% python3 -q
>>> import numpy as np
>>> np.set_printoptions(precision=1, suppress=True, linewidth=100)
>>> X = np.loadtxt("m.csv", delimiter=",")
>>> X.round(1) + 0
array([[-0.1,  0.7, -0.6],
       [-0.2, -0.5, -0.7],
       [ 0.4,  0.5,  0. ],
       [-0.9,  0.3,  0.3]])
>>> round(X[:, 2] @ X[:, 0], 1)
np.float64(0.0)
>>> X @ X.T
array([[ 0.9,  0.1,  0.3,  0.1],
       [ 0.1,  0.8, -0.3, -0.1],
       [ 0.3, -0.3,  0.4, -0.3],
       [ 0.1, -0.1, -0.3,  0.9]])
>>> np.linalg.norm(X, axis=0)
array([1., 1., 1.])
>>> proj = X @ np.linalg.solve(X.T @ X, X.T)
>>> np.trace(proj)
np.float64(3.0)
>>> np.diag(proj)
array([0.9, 0.8, 0.4, 0.9])
>>> np.allclose(proj @ proj, proj)
True
>>> np.round((np.eye(4) - proj) @ X, 1) + 0
array([[0., 0., 0.],
       [0., 0., 0.],
       [0., 0., 0.],
       [0., 0., 0.]])
>>> arr = np.array([[1, 2, -2, 1, -1, 0, -1],
...     [1, 1, 2, 1, 1, 2, -2],
...     [1, 0, 0, 0, 2, 1, -2],
...     [2, -1, -1, 2, 1, 2, -2],
...     [-2, -2, 1, 1, 2, -1, -1],
...     [-2, 0, 0, 0, 1, -2, 2],
...     [0, -1, 0, 0, -1, 0, 0]])
>>> other = arr / np.sqrt((arr ** 2).mean(axis=1, keepdims=True))
>>> arr - arr.mean(axis=1, keepdims=True)
array([[ 1. ,  2. , -2. ,  1. , -1. ,  0. , -1. ],
       [ 0.1,  0.1,  1.1,  0.1,  0.1,  1.1, -2.9],
       [ 0.7, -0.3, -0.3, -0.3,  1.7,  0.7, -2.3],
       [ 1.6, -1.4, -1.4,  1.6,  0.6,  1.6, -2.4],
       [-1.7, -1.7,  1.3,  1.3,  2.3, -0.7, -0.7],
       [-1.9,  0.1,  0.1,  0.1,  1.1, -1.9,  2.1],
       [ 0.3, -0.7,  0.3,  0.3, -0.7,  0.3,  0.3]])
>>> other[2]
array([ 0.8,  0. ,  0. ,  0. ,  1.7,  0.8, -1.7])
>>> np.linalg.matrix_rank(other) == np.linalg.matrix_rank(arr)
np.True_
>>> np.linalg.norm(other, axis=1)
array([2.6, 2.6, 2.6, 2.6, 2.6, 2.6, 2.6])
>>> rng = np.random.default_rng(794)
>>> th = np.sort(rng.uniform(-2, 2, 35))
>>> F = np.c_[th, th ** 2, th ** 3] @ np.array([[2, -2, -2, 1, 0], [1, -2, 1, 1, -2], [1, 2, 0, -2, 0]])
>>> F.round(1) + 0
array([[-4.2, -8.5,  5.3,  7.7, -4.6],
       [-3.3, -5.8,  4.5,  5.3, -3.6],
       [-3. , -4.8,  4.1,  4.4, -3.2],
       [-2.9, -4.7,  4.1,  4.3, -3.2],
       [-2.8, -4.3,  4. ,  4.1, -3. ],
       [-2.4, -3. ,  3.5,  2.9, -2.5],
       [-2.3, -2.8,  3.4,  2.7, -2.4],
       [-2.1, -2.3,  3.1,  2.2, -2.1],
       [-1.8, -1.4,  2.7,  1.5, -1.7],
       [-1.6, -0.9,  2.4,  1. , -1.4],
       [-1.5, -0.9,  2.4,  1. , -1.4],
       [-1.3, -0.3,  2. ,  0.5, -1. ],
       [-0.9,  0.2,  1.3,  0. , -0.5],
       [-0.9,  0.2,  1.3,  0. , -0.5],
       [-0.6,  0.4,  0.7, -0.2, -0.2],
       [-0.5,  0.4,  0.6, -0.2, -0.1],
       [-0.5,  0.3,  0.6, -0.2, -0.1],
       [-0.1,  0.1,  0.1,  0. ,  0. ],
       [ 0. ,  0. ,  0. ,  0. ,  0. ],
       [ 0.1, -0.1, -0.1,  0.1,  0. ],
       [ 0.2, -0.2, -0.2,  0.1,  0. ],
       [ 0.3, -0.4, -0.3,  0.2, -0.1],
       [ 0.7, -0.7, -0.5,  0.3, -0.2],
       [ 1. , -1. , -0.6,  0.4, -0.3],
       [ 2.1, -1.6, -0.9,  0.5, -0.9],
       [ 3.3, -2. , -1. ,  0.3, -1.6],
       [ 3.3, -2. , -1. ,  0.2, -1.6],
       [ 3.7, -2. , -1. ,  0.1, -1.8],
       [ 6.5, -1.6, -0.9, -1.4, -3.4],
       [11.3,  0.7, -0.5, -5.3, -5.8],
       [11.3,  0.7, -0.5, -5.4, -5.8],
       [11.6,  0.9, -0.5, -5.6, -6. ],
       [12.7,  1.6, -0.4, -6.6, -6.5],
       [12.9,  1.7, -0.3, -6.8, -6.6],
       [13.2,  2. , -0.3, -7.2, -6.7]])
>>> U, sigma, VT = np.linalg.svd(F)
>>> evecs = VT[:(sigma > 1e-8).sum()]
>>> vec = F[21] + -2 * F[12] + rng.integers(2) * np.eye(5)[3]
>>> vec
array([ 2.2, -0.8, -2.9,  0.1,  1. ])
>>> np.diag(evecs.T @ evecs)
array([0.8, 0.6, 0.7, 0.4, 0.5])
>>> np.allclose(evecs.T @ evecs @ vec, vec)
True
>>> np.linalg.matrix_rank(np.vstack([F, vec]))
np.int64(3)
>>> C2 = np.cov(F, rowvar=False)
>>> F.std(axis=0)
array([5.2, 2.2, 1.9, 3.4, 2.2])
>>> np.argsort(-F.std(axis=0).round(6), kind="stable")
array([0, 3, 1, 4, 2])
>>> np.round(np.corrcoef(F.T), 1) + 0
array([[ 1. ,  0.6, -0.7, -0.9, -0.7],
       [ 0.6,  1. , -0.7, -0.9,  0. ],
       [-0.7, -0.7,  1. ,  0.7, -0.1],
       [-0.9, -0.9,  0.7,  1. ,  0.5],
       [-0.7,  0. , -0.1,  0.5,  1. ]])
>>> C2.shape
(5, 5)
>>> np.median(F, axis=0)
array([-0.1, -0.7,  0.1,  0.2, -1.6])
>>> np.round(np.corrcoef(F[:, 3], F[:, 4])[0, 1], 1)
np.float64(0.5)
